$ ipython --no-banner

In [1]: import numpy as np

In [2]: import numpy.linalg as la

In [3]: np.set_printoptions(precision=2, suppress=True, linewidth=140, floatmode="fixed")

In [4]: r0 = np.array([1, 2, 1, 2, -1, 3, 2])

In [5]: v = np.array([6, 0, 7, 4, 0, 3, 9])

In [6]: K = np.outer(r0, v)

In [7]: K
Out[7]: 
array([[ 6,  0,  7,  4,  0,  3,  9],
       [12,  0, 14,  8,  0,  6, 18],
       [ 6,  0,  7,  4,  0,  3,  9],
       [12,  0, 14,  8,  0,  6, 18],
       [-6,  0, -7, -4,  0, -3, -9],
       [18,  0, 21, 12,  0,  9, 27],
       [12,  0, 14,  8,  0,  6, 18]])

In [8]: Uu, sigma, vt = la.svd(K)

In [9]: vecs = vt[:(sigma > 1e-8).sum()]

In [10]: rng = np.random.default_rng(638)

In [11]: x0 = K[1] + -1 * K[5] + rng.integers(2) * np.eye(7)[2]

In [12]: x0
Out[12]: array([-6.00,  0.00, -6.00, -4.00,  0.00, -3.00, -9.00])

In [13]: np.round(la.norm(x0 - vecs.T @ vecs @ x0), 2)
Out[13]: np.float64(0.86)

In [14]: la.matrix_rank(np.vstack([K, x0]))
Out[14]: np.int64(2)

In [15]: np.allclose(vecs.T @ vecs @ x0, x0)
Out[15]: False

In [16]: rank = la.matrix_rank(K)

In [17]: rank
Out[17]: np.int64(1)

In [18]: N = la.svd(K)[2][rank:].T

In [19]: [int(la.matrix_rank(K[:, :j + 1])) for j in range(7)]
Out[19]: [1, 1, 1, 1, 1, 1, 1]

In [20]: [int(la.matrix_rank(K[:i])) for i in range(1, len(K) + 1)]
Out[20]: [1, 1, 1, 1, 1, 1, 1]

In [21]: idx = rng.permutation(7)

In [22]: idx
Out[22]: array([3, 2, 6, 4, 1, 0, 5])

In [23]: M2 = K[idx][:, idx]

In [24]: M2
Out[24]: 
array([[ 8, 14, 18,  0,  0, 12,  6],
       [ 4,  7,  9,  0,  0,  6,  3],
       [ 8, 14, 18,  0,  0, 12,  6],
       [-4, -7, -9,  0,  0, -6, -3],
       [ 8, 14, 18,  0,  0, 12,  6],
       [ 4,  7,  9,  0,  0,  6,  3],
       [12, 21, 27,  0,  0, 18,  9]])

In [25]: np.round(np.sort(np.abs(la.eigvals(M2))), 2) + 0
Out[25]: array([ 0.00,  0.00,  0.00,  0.00,  0.00,  0.00, 48.00])

In [26]: mat = np.load("test7.npy")

In [27]: mat
Out[27]: 
array([[ 6.75,  0.78,  0.49,  1.50, -1.45,  6.17,  0.18,  5.76,  8.52,  0.90],
       [-7.36, -1.07,  0.56,  3.49,  2.77,  2.05, -0.35,  8.68, -9.62,  0.78],
       [-3.57,  0.75,  3.60, -2.90,  7.18, -0.05, -3.59,  2.46,  3.83,  0.64],
       [-0.72, -3.40, -1.69,  4.02,  1.02, -2.06, -5.68, -3.87, -1.50,  5.99],
       [ 8.33,  0.56, -2.48,  4.19,  5.63,  2.93, -2.97, -1.88, -1.46, -2.26],
       [-1.48,  5.23, -5.29,  0.92,  1.49,  4.42,  3.39, -0.47, -0.21,  1.34],
       [ 2.73,  2.33,  4.40, -1.10,  1.23,  2.04,  5.77, -3.34,  0.48,  6.57],
       [ 2.48, -4.41, -2.10, -1.44, -0.97,  0.55,  7.95,  4.84,  0.03, -4.06],
       [-0.61,  1.20,  5.56,  9.37,  5.56, -0.56, -1.33, -3.40,  3.13, -6.37],
       [-2.86, -7.73, -6.68,  0.90,  2.75,  5.32,  2.00,  2.15, -1.28,  3.10],
       [ 0.46,  4.10, -2.06, -2.24,  6.19, -3.23, -0.02,  3.19, -1.96, -2.19],
       [-0.77, -3.09, -6.12,  6.80, -2.21, -4.23,  1.62,  6.54,  2.86,  2.09]])

In [28]: x0 = np.array([-4, 5, -4, 7, -5, 3, -7, 8, 4, 3])

In [29]: np.einsum("ij,j->i", mat, x0)
Out[29]: array([ 92.80,  74.33,   9.33,  30.27, -17.50,  41.17, -70.08, -56.14,  -2.17,  15.40, -18.17, 116.76])

In [30]: (mat * x0).sum(axis=1)
Out[30]: array([ 92.80,  74.33,   9.33,  30.27, -17.50,  41.17, -70.08, -56.14,  -2.17,  15.40, -18.17, 116.76])

In [31]: round(float(la.norm(mat, 2)), 2)
Out[31]: 20.0

In [32]: round(la.norm(mat) ** 2 / la.norm(mat, 2) ** 2, 2)
Out[32]: np.float64(4.62)

In [33]: Uu, sigma, vt = la.svd(mat, full_matrices=False)

In [34]: np.allclose(Uu * sigma @ vt, mat)
Out[34]: True

In [35]: np.cumsum(sigma ** 2) / np.sum(sigma ** 2)
Out[35]: array([0.22, 0.39, 0.53, 0.65, 0.74, 0.82, 0.88, 0.93, 0.97, 1.00])

In [36]: np.round(Uu.T @ mat @ vt.T, 2) + 0
Out[36]: 
array([[20.00,  0.00,  0.00,  0.00,  0.00,  0.00,  0.00,  0.00,  0.00,  0.00],
       [ 0.00, 18.00,  0.00,  0.00,  0.00,  0.00,  0.00,  0.00,  0.00,  0.00],
       [ 0.00,  0.00, 16.20,  0.00,  0.00,  0.00,  0.00,  0.00,  0.00,  0.00],
       [ 0.00,  0.00,  0.00, 14.58,  0.00,  0.00,  0.00,  0.00,  0.00,  0.00],
       [ 0.00,  0.00,  0.00,  0.00, 13.12,  0.00,  0.00,  0.00,  0.00,  0.00],
       [ 0.00,  0.00,  0.00,  0.00,  0.00, 11.81,  0.00,  0.00,  0.00,  0.00],
       [ 0.00,  0.00,  0.00,  0.00,  0.00,  0.00, 10.63,  0.00,  0.00,  0.00],
       [ 0.00,  0.00,  0.00,  0.00,  0.00,  0.00,  0.00,  9.57,  0.00,  0.00],
       [ 0.00,  0.00,  0.00,  0.00,  0.00,  0.00,  0.00,  0.00,  8.61,  0.00],
       [ 0.00,  0.00,  0.00,  0.00,  0.00,  0.00,  0.00,  0.00,  0.00,  7.75]])

In [37]: np.round(np.sqrt((sigma ** 2).sum()), 2), round(la.norm(mat), 2)
Out[37]: (np.float64(43.0), np.float64(43.0))

In [38]: m1 = rng.normal(size=(13, 13)) + 20 * np.array([6, -5, -1, 9, -2, 7, -3, -2, 7, -6, 6, 9, -9])

In [39]: m1
Out[39]: 
array([[ 119.19, -100.38,  -19.41,  179.98,  -39.91,  140.09,  -60.35,  -42.03,  139.03, -119.62,  120.46,  179.48, -179.62],
       [ 120.26,  -99.18,  -19.75,  178.73,  -40.61,  141.06,  -58.66,  -41.41,  139.95, -119.56,  120.21,  180.26, -180.86],
       [ 120.78, -100.88,  -20.65,  181.93,  -38.92,  139.78,  -60.44,  -40.95,  139.73, -120.53,  120.94,  179.54, -179.19],
       [ 120.81,  -99.64,  -19.29,  179.70,  -38.32,  139.55,  -59.30,  -40.17,  138.43, -118.95,  120.48,  180.73, -180.79],
       [ 120.21,  -98.88,  -17.62,  179.98,  -41.18,  141.12,  -57.97,  -41.62,  140.91, -118.71,  120.09,  178.76, -180.40],
       [ 119.38,  -98.94,  -20.35,  180.17,  -41.21,  138.55,  -60.91,  -38.89,  138.87, -117.93,  119.94,  181.22, -180.04],
       [ 121.37,  -99.72,  -20.25,  180.93,  -39.17,  138.89,  -59.95,  -39.71,  140.01, -121.22,  119.63,  180.71, -180.25],
       [ 118.97,  -99.77,  -20.22,  180.46,  -40.98,  139.54,  -61.52,  -39.18,  138.63, -119.21,  117.85,  180.14, -181.28],
       [ 120.44,  -99.96,  -20.68,  178.24,  -40.13,  141.75,  -60.71,  -39.89,  139.28, -118.70,  120.32,  180.04, -180.00],
       [ 120.71, -100.72,  -19.74,  179.26,  -40.41,  138.91,  -60.65,  -41.92,  138.95, -119.74,  117.79,  181.15, -178.96],
       [ 119.49, -100.56,  -20.44,  179.91,  -39.84,  140.45,  -59.06,  -41.74,  140.34, -120.50,  119.39,  180.42, -178.41],
       [ 119.44,  -99.91,  -19.63,  179.76,  -38.46,  138.08,  -61.84,  -40.38,  140.66, -119.51,  121.04,  178.25, -179.85],
       [ 122.75, -100.79,  -16.23,  180.02,  -40.60,  140.75,  -61.12,  -41.35,  139.92, -118.64,  121.31,  179.15, -180.89]])

In [40]: idx = rng.permutation(13)

In [41]: idx
Out[41]: array([ 7,  4,  1,  8,  3,  5, 12, 11,  6,  0, 10,  9,  2])

In [42]: M2 = m1[idx][:, idx]

In [43]: np.diag(M2)
Out[43]: array([ -39.18,  -41.18,  -99.18,  139.28,  179.70,  138.55, -180.89,  178.25,  -59.95,  119.19,  119.39, -119.74,  -20.65])

In [44]: np.allclose(M2, m1)
Out[44]: False

In [45]: np.sort(np.abs(la.eigvals(M2)))
Out[45]: array([  0.42,   1.34,   1.34,   2.69,   2.81,   2.81,   2.82,   3.57,   3.57,   4.27,   4.27,   4.99, 318.50])
